In [1]: import numpy as np

In [2]: np.set_printoptions(suppress=True, linewidth=140)

In [3]: A = np.diag(3 * np.array([-3, -2, -3, -1])) + np.array([[0, 2, 2, 3], [-3, 2, -1, -1], [3, 1, -2, -3], [-3, 3, 2, -3]])

In [4]: print(A)
[[ -9   2   2   3]
 [ -3  -4  -1  -1]
 [  3   1 -11  -3]
 [ -3   3   2  -6]]

In [5]: hat = np.triu(np.array([[-1, -2, 0, 0], [2, -2, -2, 3], [-3, -1, -3, 3], [-2, -1, 2, -2]]), 1) + np.eye(4)

In [6]: B = hat @ A @ np.linalg.inv(hat)

In [7]: hat @ A - A @ hat
Out[7]: 
array([[  6., -10.,   6., -10.],
       [-15.,   1.,  20.,   3.],
       [ -9.,  15.,   8.,  12.],
       [  0.,  -6.,   6., -15.]])

In [8]: np.linalg.matrix_rank(B)
Out[8]: np.int64(4)

In [9]: np.round(np.poly(B), 1)
Out[9]: array([   1.,   30.,  342., 1790., 3729.])

In [10]: np.trace(B), np.trace(A)
Out[10]: (np.float64(-30.0), np.int64(-30))

In [11]: B
Out[11]: 
array([[ -3.,   4.,  12., -43.],
       [-18., -33., -39., 203.],
       [ -6.,  -2.,  -9.,  12.],
       [ -3.,  -3.,  -4.,  15.]])

In [12]: np.round(np.abs(np.linalg.eigvals(A)).max(), 1)
Out[12]: np.float64(9.3)

In [13]: np.allclose(A @ A.T, A.T @ A)
Out[13]: False

In [14]: A.inv()
AttributeError: 'numpy.ndarray' object has no attribute 'inv'


In [15]: B = A ** -1
ValueError: Integers to negative integer powers are not allowed.


In [16]: B = np.linalg.inv(A)

In [17]: np.round(np.linalg.cond(A), 1)
Out[17]: np.float64(2.9)

In [18]: np.round(np.linalg.slogdet(A)[0], 1)
Out[18]: np.float64(1.0)

In [19]: X = np.load("arr.npy")

In [20]: print(X.round(1))
[[ 0.1 -0.1  0.2  0.1]
 [-0.1  0.2 -0.3 -0.2]
 [ 0.2 -0.3  0.5  0.3]
 [ 0.1 -0.2  0.3  0.2]]

In [21]: U, sv, VT = np.linalg.svd(X)

In [22]: np.argmax(sv[:-1] / (sv[1:] + 1e-6)) + 1
Out[22]: np.int64(1)

In [23]: sv.round(1) + 0
Out[23]: array([1., 0., 0., 0.])

In [24]: B = U[:, :1] @ np.diag(sv[:1]) @ VT[:1]

In [25]: round(np.linalg.norm(X - B) / np.linalg.norm(X), 1)
Out[25]: np.float64(0.0)

In [26]: B.round(1)
Out[26]: 
array([[ 0.1, -0.1,  0.2,  0.1],
       [-0.1,  0.2, -0.3, -0.2],
       [ 0.2, -0.3,  0.5,  0.3],
       [ 0.1, -0.2,  0.3,  0.2]])

In [27]: hat = np.triu(np.array([[0, -2, 2, 0], [2, 1, 1, 2], [2, -1, 0, -1], [2, 0, 1, 2]]), 1) + np.eye(4)

In [28]: B = hat @ X @ np.linalg.inv(hat)

In [29]: round(float(np.linalg.det(B)), 1)
Out[29]: -0.0

In [30]: B.round(1) + 0
Out[30]: 
array([[0.8, 0.2, 0. , 0.8],
       [0.3, 0.1, 0. , 0.3],
       [0.1, 0. , 0. , 0.1],
       [0.1, 0. , 0. , 0.1]])

In [31]: np.round(hat @ X - X @ hat, 1) + 0
Out[31]: 
array([[ 0.7, -0.9,  1.5,  1.6],
       [ 0.5, -1.1,  1.1,  0. ],
       [-0.1,  0.6, -0.4,  0.9],
       [ 0. ,  0.3,  0. ,  0.8]])

In [32]: print(np.trace(B), np.trace(X))
1.0 1.0

In [33]: np.linalg.matrix_rank(B)
Out[33]: np.int64(1)

In [34]: ev, evecs = np.linalg.eigh(X)

In [35]: np.unique(ev.round(6) + 0, return_counts=True)[1]
Out[35]: array([3, 1])

In [36]: np.round(np.linalg.eigvalsh(X + 3 * np.eye(4)), 1)
Out[36]: array([3., 3., 3., 4.])

In [37]: (ev > 1e-8).sum(), (ev < -1e-8).sum()
Out[37]: (np.int64(1), np.int64(0))

In [38]: mat = np.load("dump.npy")

In [39]: mat
Out[39]: 
array([[-0.4, -6.2, -0.5, -1.7],
       [-3.7,  6.6, -0.8, -0.1],
       [-0.9,  1.2,  0.7,  1.9],
       [-1. , -2.4,  2.4, -3.3],
       [ 0.3, -1.3, -0.2,  2.1],
       [ 4.4,  4.3,  1.1, -0.8],
       [-0.3,  0.4,  1.1, -1.2],
       [-0.7, -2.8,  0.5,  0.5],
       [-0.8, -1.6, -3. ,  5.5],
       [-0.3, -0.8, -0.5,  3.7],
       [ 1.4, -3.1,  1.6, -1.2],
       [ 0.4,  4.6,  0.1, -3.2],
       [-2.2, -0.2, -1.4, -0.1],
       [-0.8, -1.6,  2.8,  1.5],
       [ 4.5,  3.6,  6.8,  0.9],
       [-1.9, -0.2, -2.1,  3.6],
       [-4.4, -0.2, -1.3,  3.9],
       [ 0.7, -2.2, -1.7, -1.8],
       [ 0.9, -4.9, -2.2, -1.6],
       [ 1.1, -2.7, -3.2, -2.7]])

In [40]: idx = mat[:, 3] > np.median(mat[:, 3])

In [41]: f = mat[idx].mean(axis=0) - mat[~idx].mean(axis=0)

In [42]: np.argsort(-np.abs(f).round(6), kind="stable")
Out[42]: array([3, 2, 0, 1])

In [43]: ((mat - mat.mean(axis=0)) @ f > 0).astype(int)
Out[43]: array([0, 1, 1, 0, 1, 0, 0, 1, 1, 1, 0, 0, 0, 1, 1, 1, 1, 0, 0, 0])

In [44]: idx.astype(int)
Out[44]: array([0, 0, 1, 0, 1, 0, 0, 1, 1, 1, 0, 0, 0, 1, 1, 1, 1, 0, 0, 0])

In [45]: round(float((((mat - mat.mean(axis=0)) @ f > 0) == idx).mean()), 1)
Out[45]: 0.9

In [46]: cov = np.cov(mat, rowvar=False)

In [47]: np.argsort(-mat.std(axis=0).round(6), kind="stable")
Out[47]: array([1, 3, 2, 0])

In [48]: np.round(np.linalg.eigvalsh(cov)[::-1], 1)
Out[48]: array([11.5,  8.4,  4.6,  2.4])

In [49]: np.round(mat.std(axis=0), 1)
Out[49]: array([2.1, 3.2, 2.3, 2.5])

In [50]: cov.shape
Out[50]: (4, 4)

In [51]: np.argwhere(np.triu(np.abs(np.corrcoef(mat.T)) > 0.8, 1))
Out[51]: array([], shape=(0, 2), dtype=int64)

In [52]: np.round(np.corrcoef(mat.T), 1)
Out[52]: 
array([[ 1. ,  0.1,  0.5, -0.3],
       [ 0.1,  1. ,  0.3,  0.1],
       [ 0.5,  0.3,  1. , -0.1],
       [-0.3,  0.1, -0.1,  1. ]])

In [53]: basis = 3 * np.array([[0.2, -0.2, 1.2, 1.3], [0.1, -0.5, 0.0, -0.1], [1.0, -1.6, 0.1, 1.5]])

In [54]: rng = np.random.default_rng(826)

In [55]: idx = rng.integers(0, 3, 15)

In [56]: F = basis[idx] + rng.normal(size=(15, 4))

In [57]: F.round(1)
Out[57]: 
array([[ 4.2, -5.6,  2.3,  3.7],
       [-1.5,  0.6,  1.5, -0.3],
       [ 1.6, -4.8,  0.9,  3.6],
       [ 2.7, -4.7,  0.7,  4.9],
       [ 1.2, -0.5,  3.5,  6. ],
       [ 2.5,  0.4,  3. ,  3.8],
       [-0.2, -0.4,  0.1, -0.7],
       [-0.5,  0.6, -0.1, -0.7],
       [-1.1, -0.9,  2.1,  4.4],
       [ 0.6,  1.8,  4.9,  4. ],
       [ 0.6, -0.4,  3.6,  4.9],
       [ 0.5, -1. , -0.1, -0.1],
       [ 2.4, -3.1,  1.5,  4.3],
       [ 2.1, -7.2,  0.8,  4.3],
       [ 2.5, -6.2,  0.2,  5. ]])

In [58]: Xs = F - F.mean(axis=0)

In [59]: U, sv, VT = np.linalg.svd(Xs, full_matrices=False)

In [60]: np.linalg.matrix_rank(Xs)
Out[60]: np.int64(4)

In [61]: np.round(np.abs(VT[-1]), 1)
Out[61]: array([0.3, 0.4, 0.8, 0.4])

In [62]: np.round(sv ** 2 / (sv ** 2).sum(), 1) + 0
Out[62]: array([0.6, 0.3, 0.1, 0. ])

In [63]: np.abs(VT[0]).argmax()
Out[63]: np.int64(1)

In [64]: cov = np.cov(F, rowvar=False)

In [65]: np.round(np.polyfit(F[:, 1], F[:, 3], 1), 1)
Out[65]: array([-0.3,  2.5])

In [66]: np.round(F.std(axis=0), 1)
Out[66]: array([1.5, 2.8, 1.5, 2.2])

In [67]: cov.shape
Out[67]: (4, 4)

In [68]: print(np.argsort(-F.std(axis=0).round(6), kind="stable"))
[1 3 0 2]

In [69]: np.round(np.corrcoef(F.T), 1)
Out[69]: 
array([[ 1. , -0.7,  0.1,  0.6],
       [-0.7,  1. ,  0.4, -0.4],
       [ 0.1,  0.4,  1. ,  0.5],
       [ 0.6, -0.4,  0.5,  1. ]])

In [70]: U, sv, VT = np.linalg.svd(X)

In [71]: evecs = VT[:(sv > 1e-8).sum()]

In [72]: x = X[0] + 5 * X[3] + rng.integers(2) * np.eye(4)[2]

In [73]: print(x.round(1))
[ 0.8 -1.3  1.8  1.3]

In [74]: np.round(evecs.T @ evecs, 1)
Out[74]: 
array([[ 0.1, -0.1,  0.2,  0.1],
       [-0.1,  0.2, -0.3, -0.2],
       [ 0.2, -0.3,  0.5,  0.3],
       [ 0.1, -0.2,  0.3,  0.2]])

In [75]: np.allclose(evecs.T @ evecs @ x, x)
Out[75]: True

In [76]: B = np.c_[F[:, :2] @ np.array([[3, 9], [7, 9]]), np.array([6, 0, 4, 3, 2, 6, 7, 6, 6, 2, 5, 2, 2, 3, 5])]

In [77]: B.round(1)
Out[77]: 
array([[-26.8, -12.9,   6. ],
       [ -0.1,  -7.6,   0. ],
       [-29. , -28.9,   4. ],
       [-24.7, -18.1,   3. ],
       [  0.1,   6.4,   2. ],
       [ 10.4,  26.2,   6. ],
       [ -3.2,  -5.2,   7. ],
       [  2.7,   0.8,   6. ],
       [ -9.5, -17.8,   6. ],
       [ 14.5,  21.9,   2. ],
       [ -0.6,   2.4,   5. ],
       [ -5.7,  -4.6,   2. ],
       [-14.4,  -5.9,   2. ],
       [-44.1, -45.9,   3. ],
       [-35.9, -33.5,   5. ]])

In [78]: np.round(np.linalg.norm(B - F @ np.linalg.lstsq(F, B)[0], axis=0), 1) + 0
Out[78]: array([ 0. ,  0. , 11.3])

In [79]: np.linalg.matrix_rank(np.c_[F, B])
Out[79]: np.int64(5)

In [80]: np.round(np.linalg.norm(np.linalg.qr(F)[0].T @ B, axis=0) ** 2 / ((B ** 2).sum(axis=0) + 1e-12), 1)
Out[80]: array([1. , 1. , 0.6])

In [81]: Xs = F - F.mean(axis=0)

In [82]: evecs = np.linalg.svd(Xs)[2][:2]

In [83]: B = Xs - Xs @ evecs.T @ evecs

In [84]: np.round(np.diag(evecs.T @ evecs), 1)
Out[84]: array([0.2, 0.8, 0.4, 0.7])

In [85]: np.round((Xs @ evecs.T).std(axis=0), 1)
Out[85]: array([3.3, 2.3])

In [86]: print(np.round(np.cov(Xs @ evecs.T, rowvar=False), 1) + 0)
[[11.6  0. ]
 [ 0.   5.7]]

In [87]: K = np.load("block7.npy")

In [88]: print(K)
[[ 1 -2  0]
 [ 0 -3  1]
 [-1 -4  1]
 [-2 -4  3]
 [ 0 -5  4]
 [ 2 -7  2]
 [ 3 -5  3]
 [ 2 -7  4]
 [ 4 -6  6]
 [ 6 -4  7]
 [ 4 -6  6]
 [ 6 -4  7]
 [ 6 -5  9]
 [ 4 -4 10]
 [ 6 -2 12]
 [ 8  0 14]
 [ 8  0 16]
 [ 6  0 18]
 [ 6 -1 18]
 [ 4  1 16]]

In [89]: x = np.array([1, 4, 3])

In [90]: rhs = K @ x

In [91]: np.round(np.linalg.solve(K.T @ K, K.T @ rhs), 1)
Out[91]: array([1., 4., 3.])

In [92]: np.round(np.linalg.lstsq(K, rhs)[0], 1)
Out[92]: array([1., 4., 3.])

In [93]: rhs = rhs + 0.1 * rng.normal(size=20)

In [94]: rhs.round(1)
Out[94]: 
array([ -7.2,  -9.2, -14.2,  -9.1,  -8.1, -20.1,  -7.9, -14.1,  -2.1,  10.9,  -1.8,  10.8,  12.9,  18.1,  34.1,  50. ,  56.1,  60. ,  55.9,
        55.9])

In [95]: coef, *_ = np.linalg.lstsq(K, rhs)

In [96]: [round(float(np.linalg.norm(np.linalg.solve(K.T @ K + lam * np.eye(3), K.T @ rhs))), 2) for lam in (0, 1, 10, 100)]
Out[96]: [5.11, 5.09, 4.96, 4.01]

In [97]: coef.round(1)
Out[97]: array([1., 4., 3.])

In [98]: np.round(K.T @ (rhs - K @ coef), 1) + 0
Out[98]: array([0., 0., 0.])

In [99]: idx = K[:, 2] > np.median(K[:, 2])

In [100]: f = K[idx].mean(axis=0) - K[~idx].mean(axis=0)

In [101]: ((K - K.mean(axis=0)) @ f > 0).astype(int)
Out[101]: array([0, 0, 0, 0, 0, 0, 0, 0, 0, 1, 0, 1, 1, 1, 1, 1, 1, 1, 1, 1])

In [102]: idx.astype(int)
Out[102]: array([0, 0, 0, 0, 0, 0, 0, 0, 0, 1, 0, 1, 1, 1, 1, 1, 1, 1, 1, 1])

In [103]: dist = np.linalg.norm(K[:, None] - K[None], axis=-1)

In [104]: np.linalg.matrix_rank(dist ** 2)
Out[104]: np.int64(5)

In [105]: np.round(np.linalg.norm(K - K.mean(axis=0), axis=1), 1)
Out[105]: array([ 8.4,  7.8,  8.3,  7.5,  5.5,  7.1,  5.1,  5.5,  3.2,  2.6,  3.2,  2.6,  3.1,  2.3,  5. ,  8.3,  9.8, 11. , 10.7,  9.3])

In [106]: print(np.round(np.linalg.norm(K, axis=1), 1))
[ 2.2  3.2  4.2  5.4  6.4  7.5  6.6  8.3  9.4 10.   9.4 10.  11.9 11.5 13.6 16.1 17.9 19.  19.  16.5]

In [107]: dist[6].round(1)
Out[107]: array([ 4.7,  4.1,  4.6,  5.1,  3.2,  2.4,  0. ,  2.4,  3.3,  5.1,  3.3,  5.1,  6.7,  7.1,  9.9, 13.1, 14.8, 16.1, 15.8, 14.4])

In [108]: dist.shape
Out[108]: (20, 20)

In [109]: np.unravel_index(dist.round(6).argmax(), dist.shape)
Out[109]: (np.int64(2), np.int64(17))

In [110]: B = np.c_[K[:, :1] @ np.array([[4]]), np.array([-2, -1, 2, 0, 1, -2, -1, 1, 2, 2, -1, -2, -1, 0, 2, 2, -2, -2, -1, -2])]

In [111]: B
Out[111]: 
array([[ 4, -2],
       [ 0, -1],
       [-4,  2],
       [-8,  0],
       [ 0,  1],
       [ 8, -2],
       [12, -1],
       [ 8,  1],
       [16,  2],
       [24,  2],
       [16, -1],
       [24, -2],
       [24, -1],
       [16,  0],
       [24,  2],
       [32,  2],
       [32, -2],
       [24, -2],
       [24, -1],
       [16, -2]])

In [112]: np.linalg.matrix_rank(B)
Out[112]: np.int64(2)

In [113]: np.round(np.linalg.norm(B - K @ np.linalg.lstsq(K, B)[0], axis=0), 1) + 0
Out[113]: array([0. , 6.9])

In [114]: np.linalg.matrix_rank(np.c_[K, B])
Out[114]: np.int64(4)

In [115]: np.round(np.linalg.lstsq(K, B[:, 0])[0], 1) + 0
Out[115]: array([4., 0., 0.])

In [116]: idx = rng.permutation(3)

In [117]: B = K[:, idx] * rng.choice([-1, 1], 3)

In [118]: B
Out[118]: 
array([[ 0, -2, -1],
       [ 1, -3,  0],
       [ 1, -4,  1],
       [ 3, -4,  2],
       [ 4, -5,  0],
       [ 2, -7, -2],
       [ 3, -5, -3],
       [ 4, -7, -2],
       [ 6, -6, -4],
       [ 7, -4, -6],
       [ 6, -6, -4],
       [ 7, -4, -6],
       [ 9, -5, -6],
       [10, -4, -4],
       [12, -2, -6],
       [14,  0, -8],
       [16,  0, -8],
       [18,  0, -6],
       [18, -1, -6],
       [16,  1, -4]])

In [119]: U, _, VT = np.linalg.svd(K.T @ B)

In [120]: np.round(U @ VT, 1) + 0
Out[120]: 
array([[ 0.,  0., -1.],
       [ 0.,  1.,  0.],
       [ 1.,  0.,  0.]])

In [121]: M = np.loadtxt("sample7.csv", delimiter=",")

In [122]: M
Out[122]: 
array([[ 3.7, -0.2,  1.4, -3.1],
       [ 3. , -1.4, -2.3,  3. ],
       [ 0.8,  4.2,  2.6, -0.6],
       [-4.6, -1. ,  0.9,  1.5],
       [ 3.9,  0.6, -2.5, -1.8],
       [ 0.2,  1.3, -4.6,  1.6],
       [ 0.5, -3.1, -2. ,  3.4],
       [-0.3,  2.3,  4.4,  0.8],
       [-0.5, -3.1, -2.2,  3.2],
       [ 0.9,  3.2, -1. ,  3.6]])

In [123]: Xs = M - M.mean(axis=0)

In [124]: evecs = np.linalg.svd(Xs)[2][:3]

In [125]: B = Xs - Xs @ evecs.T @ evecs

In [126]: print(np.round((Xs @ evecs.T).std(axis=0), 1))
[3.2 2.7 1.9]

In [127]: round(np.linalg.norm(B) / np.linalg.norm(Xs), 1)
Out[127]: np.float64(0.3)

In [128]: np.round(np.cov(Xs @ evecs.T, rowvar=False), 1) + 0
Out[128]: 
array([[11.6,  0. ,  0. ],
       [ 0. ,  8. ,  0. ],
       [ 0. ,  0. ,  3.9]])

In [129]: np.round(np.diag(evecs.T @ evecs), 1)
Out[129]: array([0.7, 1. , 0.8, 0.6])
